$ ipython --no-banner

In [1]: import numpy as np

In [2]: import numpy.linalg as la

In [3]: np.set_printoptions(precision=3, suppress=True, linewidth=100, sign=" ")

In [4]: J = np.load("case11.npy")

In [5]: print(J)
[[ 10.019  -9.583   0.199]
 [  9.456 -10.384  -1.445]
 [  9.722 -10.185  -0.066]
 [  8.462 -10.684   0.207]
 [  9.734 -10.954  -3.826]
 [  9.714 -11.479   0.891]
 [ 10.546  -9.593   1.916]
 [  9.516 -10.07    1.895]
 [ 10.019 -10.02    0.168]
 [  9.819 -12.79   -0.04 ]
 [  9.203 -11.21    1.265]
 [ 10.83   -9.717   0.367]
 [  9.887 -10.603   0.1  ]]

In [6]: z = J[:, 1] > np.median(J[:, 1])

In [7]: f = J[z].mean(axis=0) - J[~z].mean(axis=0)

In [8]: print(np.argsort(-np.abs(f).round(6), kind="stable"))
[ 1  2  0]

In [9]: print(np.round((((J - J.mean(axis=0)) @ f > 0) == z).mean(), 3))
0.923

In [10]: x = np.array([-2, 3, 2])

In [11]: y = J @ x

In [12]: print(la.lstsq(J, y)[0])
[-2.  3.  2.]

In [13]: print(np.round(la.pinv(J) @ J, 3) + 0)
[[ 1.  0.  0.]
 [ 0.  1.  0.]
 [ 0.  0.  1.]]

In [14]: rng = np.random.default_rng(47)

In [15]: y = y + 0.05 * rng.normal(size=13)

In [16]: print(y)
[-48.422 -52.949 -50.226 -48.659 -60.053 -52.123 -46.076 -45.475 -49.772 -58.132 -49.506 -50.047
 -51.369]

In [17]: beta, *_ = la.lstsq(J, y)

In [18]: print(np.round(la.norm(y - J @ beta), 3))
0.127

In [19]: print([round(float(la.norm(la.solve(J.T @ J + lam * np.eye(3), J.T @ y))), 2) for lam in (0, 1, 10, 100)])
[4.13, 4.09, 3.85, 3.45]

In [20]: print(beta.round())
[-2.  3.  2.]

In [21]: d = la.norm(J[:, None] - J[None], axis=-1)

In [22]: print(np.unravel_index(d.round(6).argmax(), d.shape))
(np.int64(4), np.int64(6))

In [23]: print((d + 1e9 * np.eye(13)).round(6).argmin(axis=1))
[  8   2   8   2   1  10   7   6   2   5   5   0   2]

In [24]: print(d[12])
[ 1.033  1.619  0.479  1.431  3.945  1.193  2.18   1.909  0.602  2.193  1.481  1.321  0.   ]

In [25]: print(la.norm(J - J.mean(axis=0), axis=1))
[ 1.012  1.61   0.423  1.31   3.971  1.198  2.18   1.853  0.598  2.237  1.427  1.38   0.133]

In [26]: print(d[12].round(6).argsort(kind="stable")[:4])
[ 12   2   8   0]

In [27]: hat = J @ la.solve(J.T @ J, J.T)

In [28]: print(hat @ J[:, 2])
[ 0.199 -1.445 -0.066  0.207 -3.826  0.891  1.916  1.895  0.168 -0.04   1.265  0.367  0.1  ]

In [29]: F = np.loadtxt("x.csv", delimiter=",")

In [30]: print(F)
[[ 0.801  1.88  -0.494]
 [ 0.8    1.9   -0.5  ]
 [ 0.3    0.7   -0.1  ]
 [-1.5   -0.6   -0.7  ]
 [ 0.1   -0.4    0.8  ]
 [-0.4    0.8    0.9  ]
 [ 0.6   -1.     1.9  ]]

In [31]: x = np.array([-2, 1, -3])

In [32]: y = F @ x

In [33]: beta, lr = np.zeros(3), 1 / la.norm(F, 2) ** 2

In [34]: for i in range(25):
    ...:     beta -= lr * F.T @ (F @ beta - y)
    ...:     if i % 5 == 0: print(i, round(la.norm(F @ beta - y), 3))
    ...: 
0 4.168
5 0.3
10 0.147
15 0.077
20 0.04

In [35]: print(round(float(la.cond(F)), 3))
2.863

In [36]: A = np.load("dump.npy")

In [37]: print(A)
[[ 0  0  6  0  0 -6]
 [ 6  0  0 -6  0  0]
 [ 3  3  3 -3 -3 -3]
 [ 0  0 -4  0  0  4]
 [-4  0  0  4  0  0]
 [-2 -2 -2  2  2  2]]

In [38]: # looks like rank 3

In [39]: rank = la.matrix_rank(A)

In [40]: print(rank)
3

In [41]: ns = la.svd(A)[2][rank:].T

In [42]: print(np.allclose(A @ ns, 0))
True

In [43]: print(ns.shape)
(6, 3)

In [44]: print(np.round(A @ ns, 3) + 0)
[[ 0.  0.  0.]
 [ 0.  0.  0.]
 [ 0.  0.  0.]
 [ 0.  0.  0.]
 [ 0.  0.  0.]
 [ 0.  0.  0.]]

In [45]: left, sigma, Vt = la.svd(A)

In [46]: print(sigma.round(3) + 0)
[ 12.872  10.198   4.04    0.      0.      0.   ]

In [47]: other = left[:, :3] @ np.diag(sigma[:3]) @ Vt[:3]

In [48]: print(other.round(3) + 0)
[[ 0.  0.  6.  0.  0. -6.]
 [ 6.  0.  0. -6.  0.  0.]
 [ 3.  3.  3. -3. -3. -3.]
 [ 0.  0. -4.  0.  0.  4.]
 [-4.  0.  0.  4.  0.  0.]
 [-2. -2. -2.  2.  2.  2.]]

In [49]: print(np.round(la.norm(A - other, 2), 3), np.round(sigma[3], 3))
0.0 0.0

In [50]: print(round(np.abs(A - other).max(), 3))
0.0

In [51]: print(np.unique(A.round(6), axis=0).shape)
(6, 6)

In [52]: print(np.abs(np.diag(la.qr(A)[1])) > 1e-9)
[ True  True  True False False False]

In [53]: print(np.allclose(A[:-1].T @ la.lstsq(A[:-1].T, A[-1])[0], A[-1]))
True

In [54]: print(np.round(A @ la.pinv(A) @ A, 3) + 0)
[[ 0.  0.  6.  0.  0. -6.]
 [ 6.  0.  0. -6.  0.  0.]
 [ 3.  3.  3. -3. -3. -3.]
 [ 0.  0. -4.  0.  0.  4.]
 [-4.  0.  0.  4.  0.  0.]
 [-2. -2. -2.  2.  2.  2.]]

In [55]: M = np.load("test17.npy")

In [56]: print(M)
[[ 4.063  0.146 -0.967 -1.079 -0.131 -1.609 -3.841]
 [ 1.288  0.924 -1.431  1.588 -2.172 -3.009 -2.228]
 [-0.606  0.811  0.135  1.36  -1.873 -1.2    1.295]
 [ 1.678 -0.006  0.011 -0.085  0.44   0.703 -1.479]
 [ 0.1   -0.195  1.17  -1.522  0.163 -0.703 -0.28 ]
 [-4.571 -0.986  1.963 -1.136  1.563  1.147  3.776]
 [-1.797 -0.183  0.244  0.4   -0.625 -0.115  1.75 ]]

In [57]: f = np.array([-3, 3, -1, 0, -2, 0, 1])

In [58]: other = M + np.outer(f, np.eye(7)[0])

In [59]: print(la.matrix_rank(other - M))
1

In [60]: print(other)
[[ 1.063  0.146 -0.967 -1.079 -0.131 -1.609 -3.841]
 [ 4.288  0.924 -1.431  1.588 -2.172 -3.009 -2.228]
 [-1.606  0.811  0.135  1.36  -1.873 -1.2    1.295]
 [ 1.678 -0.006  0.011 -0.085  0.44   0.703 -1.479]
 [-1.9   -0.195  1.17  -1.522  0.163 -0.703 -0.28 ]
 [-4.571 -0.986  1.963 -1.136  1.563  1.147  3.776]
 [-0.797 -0.183  0.244  0.4   -0.625 -0.115  1.75 ]]

In [61]: x = np.array([4, -3, -4, -5, 1, -1, -3])

In [62]: y = other @ x

In [63]: print(y)
[ 26.078  19.685 -20.755  11.285  -2.379 -28.41  -11.375]

In [64]: print(la.solve(other, 2 * y))
[  8.  -6.  -8. -10.   2.  -2.  -6.]

In [65]: print(np.round(la.solve(other.T, other[1]), 3) + 0)
[ 0.  1.  0.  0.  0.  0.  0.]

In [66]: x = np.array([0, -1, -1, -3, -2, 2, -3])

In [67]: y = M @ x

In [68]: print(y)
[12.625  0.753 -7.565  5.213  2.699 -9.729 -5.491]

In [69]: print(np.round(la.solve(M.T, M[2]), 3) + 0)
[ 0.  0.  1.  0.  0.  0.  0.]

In [70]: print(np.round(la.solve(M, y), 3) + 0)
[ 0. -1. -1. -3. -2.  2. -3.]

In [71]: x = np.array([0, 0, 1])

In [72]: y = F @ x

In [73]: print(np.round(la.lstsq(F, y)[0], 3) + 0)
[ 0.  0.  1.]

In [74]: print(y)
[-0.494 -0.5   -0.1   -0.7    0.8    0.9    1.9  ]

In [75]: y = y + 0.05 * rng.normal(size=7)

In [76]: print(y)
[-0.45  -0.408 -0.131 -0.62   0.747  0.897  1.95 ]

In [77]: beta, *_ = la.lstsq(F, y)

In [78]: print(np.round(la.norm(y - F @ beta), 3))
0.141

In [79]: print(np.round(F.T @ (y - F @ beta), 3) + 0)
[ 0.  0.  0.]

In [80]: x = np.array([0, 1, 2, 0, 0, 2, 0])

In [81]: print(M @ np.ones(7))
[-3.418 -5.04  -0.078  1.262 -1.267  1.756 -0.326]

In [82]: print(M @ x)
[-5.006 -7.956 -1.319  1.422  0.739  5.234  0.075]

In [83]: print(np.sign((M @ x).round(6)))
[-1. -1. -1.  1.  1.  1.  1.]

In [84]: print((M @ x).argmax())
5

In [85]: print(M @ np.eye(7)[4])
[-0.131 -2.172 -1.873  0.44   0.163  1.563 -0.625]

In [86]: print((M * x).sum(axis=1))
[-5.006 -7.956 -1.319  1.422  0.739  5.234  0.075]

In [87]: print(la.norm(M @ x) <= la.norm(M, 2) * la.norm(x) + 1e-9)
True

In [88]: print(np.einsum("ij,j->i", M, x))
[-5.006 -7.956 -1.319  1.422  0.739  5.234  0.075]

In [89]: mat = np.loadtxt("layer12.csv", delimiter=",")

In [90]: print(mat)
[[-1.  0.  1.  2.  3.]
 [ 4.  5.  6.  7.  8.]
 [ 9. 10. 11. 12. 13.]
 [14. 15. 16. 17. 18.]
 [19. 20. 21. 22. 23.]
 [24. 25. 26. 27. 28.]
 [29. 30. 31. 32. 33.]]

In [91]: # looks like rank 2

In [92]: other = mat / np.sqrt((mat ** 2).mean(axis=1, keepdims=True))

In [93]: print(mat - mat.mean(axis=1, keepdims=True))
[[-2. -1.  0.  1.  2.]
 [-2. -1.  0.  1.  2.]
 [-2. -1.  0.  1.  2.]
 [-2. -1.  0.  1.  2.]
 [-2. -1.  0.  1.  2.]
 [-2. -1.  0.  1.  2.]
 [-2. -1.  0.  1.  2.]]

In [94]: print(la.norm(other, axis=1))
[ 2.236  2.236  2.236  2.236  2.236  2.236  2.236]

In [95]: print(la.matrix_rank(mat - mat.mean(axis=1, keepdims=True)))
1

In [96]: left, sigma, Vt = la.svd(mat)

In [97]: print(sigma.round(3) + 0)
[ 111.85     4.425    0.       0.       0.   ]

In [98]: other = left[:, :2] @ np.diag(sigma[:2]) @ Vt[:2]

In [99]: print(la.matrix_rank(other))
2

In [100]: print(round(la.norm(mat - other) / la.norm(mat), 3))
0.0

In [101]: sigma = 3 * 0.7 ** np.arange(3)

In [102]: E = rng.normal(size=(22, 3)) * rng.permutation(sigma)

In [103]: print(E)
[[ 2.007  1.448  2.132]
 [ 1.95   0.202  2.085]
 [-1.016 -3.257 -6.44 ]
 [ 2.231  1.387 -1.595]
 [-0.953 -1.221 -3.653]
 [-1.322 -0.971  3.076]
 [ 0.436 -3.328  3.399]
 [ 1.249  0.304  0.108]
 [ 0.692  0.286 -2.289]
 [ 2.703  1.862  1.152]
 [-1.208 -2.336  2.765]
 [ 0.445  1.083 -3.11 ]
 [ 0.061 -2.558 -1.276]
 [-0.081  2.88  -2.213]
 [-1.653  1.164  2.2  ]
 [-2.21   1.233  3.316]
 [-0.48   0.378  2.493]
 [ 1.008 -0.206 -0.837]
 [ 0.377  1.117 -0.76 ]
 [-1.125  1.233  2.307]
 [ 1.388 -0.882  4.586]
 [ 3.395 -1.63   0.823]]

In [104]: C2 = np.cov(E, rowvar=False)

In [105]: print(C2)
[[ 2.314  0.339 -0.02 ]
 [ 0.339  2.971  0.289]
 [-0.02   0.289  7.855]]

In [106]: print(np.corrcoef(E.T))
[[ 1.     0.129 -0.005]
 [ 0.129  1.     0.06 ]
 [-0.005  0.06   1.   ]]

In [107]: arr = np.load("arr.npy")

In [108]: print(arr)
[[-5 -3  0  0  0  0  0]
 [-2 -3  0  0  0  0  0]
 [ 0  0  1  3 -3 -3  3]
 [ 0  0  3  1 -5  0 -4]
 [ 0  0  5  1 -4  2 -4]
 [ 0  0  1  0 -5 -5 -4]
 [ 0  0 -4 -4 -2  5 -3]]

In [109]: print(la.norm(arr, axis=1).argmax())
6

In [110]: print(round(float(la.norm(arr[4] - arr[3])), 3))
3.0

In [111]: print(la.norm(arr, axis=0))
[ 5.385  4.243  7.211  5.196  8.888  7.937  8.124]

In [112]: print(round(la.norm(arr[4], 1), 3), np.round(la.norm(arr[4], np.inf), 3))
16.0 5.0

In [113]: print(round(float(la.norm(arr, 1)), 3), round(la.norm(arr, np.inf), 3))
19.0 18.0

In [114]: O, Rm = la.qr(arr)

In [115]: print(np.round(O.T @ O, 3) + 0)
[[ 1.  0.  0.  0.  0.  0.  0.]
 [ 0.  1.  0.  0.  0.  0.  0.]
 [ 0.  0.  1.  0.  0.  0.  0.]
 [ 0.  0.  0.  1.  0.  0.  0.]
 [ 0.  0.  0.  0.  1.  0.  0.]
 [ 0.  0.  0.  0.  0.  1.  0.]
 [ 0.  0.  0.  0.  0.  0.  1.]]

In [116]: print(round(float(np.trace(O @ O.T)), 3))
7.0

In [117]: ang = np.radians(9)

In [118]: Rm = np.eye(7)

In [119]: Rm[6, 6] = Rm[1, 1] = np.cos(ang)

In [120]: Rm[6, 1], Rm[1, 6] = -np.sin(ang), np.sin(ang)

In [121]: print(Rm)
[[ 1.     0.     0.     0.     0.     0.     0.   ]
 [ 0.     0.988  0.     0.     0.     0.     0.156]
 [ 0.     0.     1.     0.     0.     0.     0.   ]
 [ 0.     0.     0.     1.     0.     0.     0.   ]
 [ 0.     0.     0.     0.     1.     0.     0.   ]
 [ 0.     0.     0.     0.     0.     1.     0.   ]
 [ 0.    -0.156  0.     0.     0.     0.     0.988]]

In [122]: other = arr @ Rm.T

In [123]: print(np.allclose(la.norm(arr, axis=1), la.norm(other, axis=1)))
True

In [124]: print(round(float(la.det(Rm)), 3), round(np.trace(Rm), 3))
1.0 6.975

In [125]: print(other)
[[-5.    -2.963  0.     0.     0.     0.     0.469]
 [-2.    -2.963  0.     0.     0.     0.     0.469]
 [ 0.     0.469  1.     3.    -3.    -3.     2.963]
 [ 0.    -0.626  3.     1.    -5.     0.    -3.951]
 [ 0.    -0.626  5.     1.    -4.     2.    -3.951]
 [ 0.    -0.626  1.     0.    -5.    -5.    -3.951]
 [ 0.    -0.469 -4.    -4.    -2.     5.    -2.963]]

In [126]: print(la.svd(arr, compute_uv=False), la.svd(other, compute_uv=False))
[ 12.145   9.71    6.724   5.688   3.568   1.339   0.387] [ 12.145   9.71    6.724   5.688   3.568   1.339   0.387]

In [127]: C2 = arr.T @ arr

In [128]: print((arr @ arr.T).shape)
(7, 7)

In [129]: print(la.matrix_rank(C2))
7

In [130]: print(la.svd(arr, compute_uv=False) ** 2)
[ 147.492   94.279   45.208   32.351   12.729    1.792    0.15 ]

In [131]: print(np.diag(C2))
[ 29  18  52  27  79  63  66]

In [132]: print(C2)
[[ 29  21   0   0   0   0   0]
 [ 21  18   0   0   0   0   0]
 [  0   0  52  27 -35 -18 -21]
 [  0   0  27  27 -10 -27  13]
 [  0   0 -35 -10  79  16  53]
 [  0   0 -18 -27  16  63 -12]
 [  0   0 -21  13  53 -12  66]]

In [133]: print(np.trace(C2), (arr ** 2).sum())
334 334

In [134]: m1 = np.load("a.npy")

In [135]: print(m1)
[[-1. -2.  0. -2.  0. -2.  0.]
 [-2. -1.  0. -2.  0. -2.  0.]
 [ 0.  0. -1.  0. -2.  0. -2.]
 [-2. -2.  0. -1.  0. -2.  0.]
 [ 0.  0. -2.  0. -1.  0. -2.]
 [-2. -2.  0. -2.  0. -1.  0.]
 [ 0.  0. -2.  0. -2.  0. -1.]]

In [136]: print((la.matrix_power((m1 != 0) + (m1.T != 0) + np.eye(7), 7) > 0).astype(int))
[[ 1  1  0  1  0  1  0]
 [ 1  1  0  1  0  1  0]
 [ 0  0  1  0  1  0  1]
 [ 1  1  0  1  0  1  0]
 [ 0  0  1  0  1  0  1]
 [ 1  1  0  1  0  1  0]
 [ 0  0  1  0  1  0  1]]

In [137]: print(np.sort(la.eigvals(m1).real))
[-7. -5.  1.  1.  1.  1.  1.]

In [138]: print(np.round(la.det(m1), 3))
35.0

In [139]: print(m1 @ m1)
[[ 13.  12.   0.  12.   0.  12.   0.]
 [ 12.  13.   0.  12.   0.  12.   0.]
 [  0.   0.   9.   0.   8.   0.   8.]
 [ 12.  12.   0.  13.   0.  12.   0.]
 [  0.   0.   8.   0.   9.   0.   8.]
 [ 12.  12.   0.  12.   0.  13.   0.]
 [  0.   0.   8.   0.   8.   0.   9.]]
